>>> import numpy as np
>>> np.set_printoptions(precision=3, suppress=True, linewidth=140)
>>> def rd(a):
...     return np.round(a, 3) + 0
... 
>>> arr = np.load("case18.npy")
>>> arr
array([[ 18.856,  38.802,  20.863,  -1.013,  61.033,  79.735,  19.682, 119.867,  19.609,  19.384],
       [ 21.464,  42.113,  19.142,   0.626,  61.294,  81.012,  20.497, 120.227,  19.236,  19.432],
       [ 20.245,  40.265,  20.906,  -0.082,  59.972,  79.694,  20.   , 120.005,  21.068,  20.767],
       [ 20.181,  39.155,  21.682,   0.193,  60.703,  80.384,  19.692, 120.037,  17.811,  18.448],
       [ 21.508,  39.899,  19.544,   0.525,  60.135,  79.871,  21.039, 119.614,  20.89 ,  19.397],
       [ 20.381,  39.3  ,  21.862,  -0.364,  60.606,  80.921,  21.057, 120.511,  18.594,  19.766],
       [ 20.932,  41.978,  19.796,   0.415,  58.064,  80.401,  20.057, 119.863,  19.565,  20.803],
       [ 20.339,  39.865,  20.651,  -0.475,  62.155,  79.384,  19.107, 122.544,  20.676,  21.173],
       [ 21.061,  40.068,  20.924,  -0.505,  61.936,  79.112,  21.186, 120.42 ,  19.86 ,  19.575],
       [ 19.205,  41.127,  20.005,   0.115,  59.577,  79.593,  20.759, 120.125,  20.087,  19.053],
       [ 20.117,  40.377,  21.621,  -0.361,  59.939,  80.99 ,  20.41 , 119.631,  21.856,  20.565],
       [ 20.728,  41.266,  21.065,  -0.061,  60.38 ,  80.32 ,  18.978, 118.541,  20.486,  19.663],
       [ 19.067,  38.458,  20.586,   0.096,  59.046,  77.798,  19.102, 121.024,  19.879,  21.261],
       [ 19.873,  39.43 ,  19.751,  -0.205,  60.449,  79.798,  20.316, 119.277,  19.348,  21.6  ],
       [ 17.903,  39.521,  20.288,  -0.723,  61.446,  78.316,  19.221, 120.181,  20.664,  19.643],
       [ 21.059,  40.438,  22.699,   0.939,  61.423,  80.404,  20.151, 119.934,  19.168,  20.233],
       [ 20.688,  39.202,  19.681,   0.555,  60.524,  78.965,  21.041, 121.418,  19.055,  20.029],
       [ 18.271,  40.736,  20.106,   2.108,  60.945,  80.9  ,  19.565, 119.055,  19.627,  19.146],
       [ 20.62 ,  42.094,  20.932,  -0.238,  59.365,  79.915,  19.355, 120.683,  19.799,  21.431],
       [ 22.234,  42.059,  20.204,   0.854,  59.682,  79.961,  18.405, 121.541,  18.748,  19.903],
       [ 21.24 ,  40.073,  20.724,   0.907,  59.438,  79.875,  21.02 , 121.339,  19.362,  20.648],
       [ 21.273,  40.903,  20.032,  -0.385,  59.319,  78.345,  20.652, 119.689,  19.641,  22.416],
       [ 19.497,  40.712,  21.198,  -1.05 ,  60.771,  79.071,  19.937, 119.605,  19.616,  20.108],
       [ 19.662,  39.498,  19.599,   0.705,  62.517,  79.157,  18.603, 118.844,  18.527,  19.624],
       [ 20.313,  40.003,  19.799,  -0.681,  58.067,  80.539,  20.617, 121.779,  19.851,  21.097],
       [ 19.724,  39.151,  20.136,  -0.27 ,  59.575,  80.839,  20.003, 119.086,  19.464,  19.051],
       [ 20.969,  40.456,  20.558,   0.29 ,  58.127,  79.57 ,  21.754, 121.833,  19.528,  18.96 ],
       [ 19.05 ,  40.207,  20.885,  -0.757,  58.034,  81.42 ,  20.407, 120.014,  20.142,  18.558],
       [ 21.048,  40.138,  19.717,  -0.09 ,  59.451,  80.023,  19.177, 119.546,  20.136,  19.855],
       [ 19.84 ,  39.788,  20.067,  -1.461,  59.915,  79.673,  21.267, 118.713,  18.935,  20.578],
       [ 17.56 ,  41.723,  21.651,  -0.946,  59.667,  79.81 ,  21.033, 120.217,  20.656,  19.662],
       [ 18.288,  40.48 ,  20.322,   0.401,  59.795,  80.061,  21.106, 118.989,  18.659,  19.215],
       [ 19.199,  39.547,  19.509,  -1.304,  61.386,  80.958,  17.43 , 122.086,  19.978,  19.616],
       [ 21.73 ,  39.622,  22.559,  -1.832,  60.552,  80.613,  19.087, 121.292,  19.424,  21.691]])
>>> proj = arr @ np.linalg.solve(arr.T @ arr, arr.T)
>>> rd(np.trace(proj))
np.float64(10.0)
>>> rng = np.random.default_rng(5639)
>>> t = np.sort(rng.uniform(-2, 2, 23))
>>> W0 = np.c_[t, t ** 2, t ** 3] @ np.array([[-5, -1, 0, 0, 4, -4, 4, 4, 5, -1, 5, 1],
...     [-2, -4, -5, -5, 5, -4, -1, 0, 2, 5, -1, -2],
...     [-4, -2, 3, 2, 1, -2, 1, 3, -3, 3, 0, 2]])
>>> rd(W0)
array([[ 23.071,   0.068, -30.102, -25.005,   2.828,   5.231, -14.944, -22.177,  12.611,   1.238, -11.567, -17.84 ],
       [ 21.941,  -0.096, -28.625, -23.825,   2.68 ,   4.965, -14.392, -21.145,  11.655,   1.515, -11.279, -16.976],
       [ 17.061,  -0.694, -22.135, -18.614,   1.966,   3.87 , -11.921, -16.648,   7.585,   2.531,  -9.921, -13.192],
       [ 11.094,  -1.09 , -13.893, -11.901,   0.891,   2.684,  -8.609, -11.01 ,   2.852,   3.198,  -7.875,  -8.409],
       [ 10.883,  -1.095, -13.595, -11.655,   0.848,   2.646,  -8.483, -10.807,   2.694,   3.205,  -7.791,  -8.237],
       [  7.203,  -1.015,  -8.296,  -7.249,   0.047,   2.031,  -6.14 ,  -7.203,   0.126,   3.03 ,  -6.108,  -5.171],
       [  2.85 ,  -0.337,  -2.063,  -1.891,  -0.85 ,   1.331,  -2.706,  -2.741,  -1.646,   1.587,  -3.09 ,  -1.519],
       [  2.313,  -0.203,  -1.404,  -1.301,  -0.879,   1.201,  -2.194,  -2.18 ,  -1.595,   1.256,  -2.56 ,  -1.112],
       [  1.424,  -0.005,  -0.528,  -0.501,  -0.776,   0.892,  -1.313,  -1.277,  -1.236,   0.666,  -1.585,  -0.532],
       [  0.734,   0.067,  -0.128,  -0.125,  -0.499,   0.526,  -0.64 ,  -0.624,  -0.709,   0.26 ,  -0.79 ,  -0.207],
       [ -0.974,  -0.315,  -0.141,  -0.147,   0.874,  -0.848,   0.685,   0.727,   0.935,  -0.003,   0.857,   0.126],
       [ -2.368,  -1.043,  -0.545,  -0.598,   2.256,  -2.168,   1.412,   1.658,   1.998,   0.487,   1.735,   0.199],
       [ -2.655,  -1.216,  -0.632,  -0.7  ,   2.542,  -2.443,   1.538,   1.842,   2.175,   0.634,   1.878,   0.211],
       [ -6.436,  -3.755,  -1.526,  -1.933,   6.121,  -5.979,   2.823,   4.188,   3.584,   3.23 ,   3.157,   0.457],
       [ -7.629,  -4.597,  -1.705,  -2.254,   7.175,  -7.054,   3.153,   4.921,   3.788,   4.179,   3.423,   0.576],
       [-10.852,  -6.894,  -1.993,  -2.972,   9.88 ,  -9.873,   3.965,   6.908,   4.   ,   6.873,   3.979,   0.979],
       [-15.411, -10.145,  -2.028,  -3.696,  13.441, -13.703,   5.005,   9.746,   3.739,  10.847,   4.523,   1.708],
       [-16.393, -10.843,  -1.992,  -3.817,  14.177, -14.509,   5.219,  10.361,   3.623,  11.717,   4.616,   1.885],
       [-19.582, -13.099,  -1.788,  -4.138,  16.505, -17.088,   5.9  ,  12.367,   3.133,  14.558,   4.88 ,   2.494],
       [-30.153, -20.481,  -0.402,  -4.617,  23.722, -25.327,   8.067,  19.105,   0.651,  24.074,   5.467,   4.826],
       [-43.196, -29.407,   2.297,  -4.376,  31.927, -35.056,  10.66 ,  27.551,  -3.517,  35.86 ,   5.869,   8.14 ],
       [-44.564, -30.334,   2.626,  -4.312,  32.756, -36.056,  10.93 ,  28.443,  -4.003,  37.096,   5.899,   8.508],
       [-46.132, -31.394,   3.011,  -4.232,  33.699, -37.199,  11.239,  29.468,  -4.568,  38.511,   5.931,   8.934]])
>>> left, sigma, Vt = np.linalg.svd(W0)
>>> rd(sigma)
array([182.863,  91.298,  18.776,   0.   ,   0.   ,   0.   ,   0.   ,   0.   ,   0.   ,   0.   ,   0.   ,   0.   ])
>>> out = left[:, :3] @ np.diag(sigma[:3]) @ Vt[:3]
>>> np.linalg.matrix_rank(W0, rtol=0.05)
np.int64(3)
>>> rd(np.linalg.norm(W0 - out) / np.linalg.norm(W0))
np.float64(0.0)
>>> np.linalg.matrix_rank(out)
np.int64(3)
>>> rd(np.abs(W0 - out).max())
np.float64(0.0)
